$ ipython --no-banner

In [1]: import numpy as np

In [2]: import numpy.linalg as la

In [3]: np.set_printoptions(precision=1, suppress=True, linewidth=120)

In [4]: rnd = lambda a: np.round(a, 1) + 0

In [5]: rng = np.random.default_rng(93)

In [6]: th = np.sort(rng.uniform(-2, 2, 25))

In [7]: W0 = np.c_[th, th ** 2, th ** 3] @ np.array([[1, -2, 3, -3], [2, -3, -3, -2], [-3, 0, -2, -3]])

In [8]: print(rnd(W0))
[[ 24.7  -6.7  -3.   18.2]
 [ 22.9  -6.3  -3.3  16.9]
 [ 21.2  -5.9  -3.6  15.8]
 [ 10.8  -3.1  -4.6   8.5]
 [  7.4  -2.1  -4.5   6.3]
 [  7.3  -2.   -4.5   6.2]
 [  4.7  -1.2  -4.1   4.4]
 [  3.2  -0.7  -3.8   3.4]
 [ -0.1   0.3  -1.    0.7]
 [ -0.1   0.3  -0.9   0.6]
 [ -0.1   0.2  -0.6   0.4]
 [  0.2  -0.4   0.4  -0.6]
 [  0.7  -2.6   0.1  -3.6]
 [  0.6  -3.4  -0.4  -4.9]
 [ -0.3  -5.5  -2.5  -8.9]
 [ -1.2  -6.8  -4.3 -11.9]
 [ -3.   -8.8  -7.3 -16.6]
 [ -7.9 -12.5 -14.2 -26.8]
 [ -8.  -12.6 -14.4 -27.1]
 [-10.6 -14.1 -17.8 -32. ]
 [-11.2 -14.5 -18.5 -33. ]
 [-11.7 -14.8 -19.2 -33.9]
 [-12.5 -15.2 -20.1 -35.3]
 [-12.8 -15.4 -20.6 -35.9]
 [-13.9 -16.  -21.9 -37.9]]

In [9]: labels = W0[:, 3] > np.median(W0[:, 3])

In [10]: f = W0[labels].mean(axis=0) - W0[~labels].mean(axis=0)

In [11]: print(((W0 - W0.mean(axis=0)) @ f > 0).astype(int))
[1 1 1 1 1 1 1 1 1 1 1 1 1 1 1 0 0 0 0 0 0 0 0 0 0]

In [12]: print(labels.astype(int))
[1 1 1 1 1 1 1 1 1 1 1 1 0 0 0 0 0 0 0 0 0 0 0 0 0]

In [13]: print(np.argsort(-np.abs(f).round(6), kind="stable"))
[3 0 2 1]

In [14]: data = np.loadtxt("mat.csv", delimiter=",")

In [15]: print(data)
[[ -9.  12.   3. -15.  -9.]
 [ 21. -28.  -7.  35.  21.]
 [ 27. -36.  -9.  45.  27.]
 [ 27. -36.  -9.  45.  27.]]

In [16]: r = la.matrix_rank(data)

In [17]: print(r)
1

In [18]: N = la.svd(data)[2][r:].T

In [19]: print(rnd(data @ N))
[[0. 0. 0. 0.]
 [0. 0. 0. 0.]
 [0. 0. 0. 0.]
 [0. 0. 0. 0.]]

In [20]: print([int(la.matrix_rank(data[:, :j + 1])) for j in range(5)])
[1, 1, 1, 1, 1]

In [21]: print(np.allclose(data @ N, 0))
True

In [22]: print(rnd(N @ N.T))
[[ 0.9  0.2  0.1 -0.2 -0.1]
 [ 0.2  0.7 -0.1  0.3  0.2]
 [ 0.1 -0.1  1.   0.1  0. ]
 [-0.2  0.3  0.1  0.6 -0.3]
 [-0.1  0.2  0.  -0.3  0.9]]

In [23]: print([int(la.matrix_rank(data[:i])) for i in range(1, len(data) + 1)])
[1, 1, 1, 1]

In [24]: print(N.shape)
(5, 4)
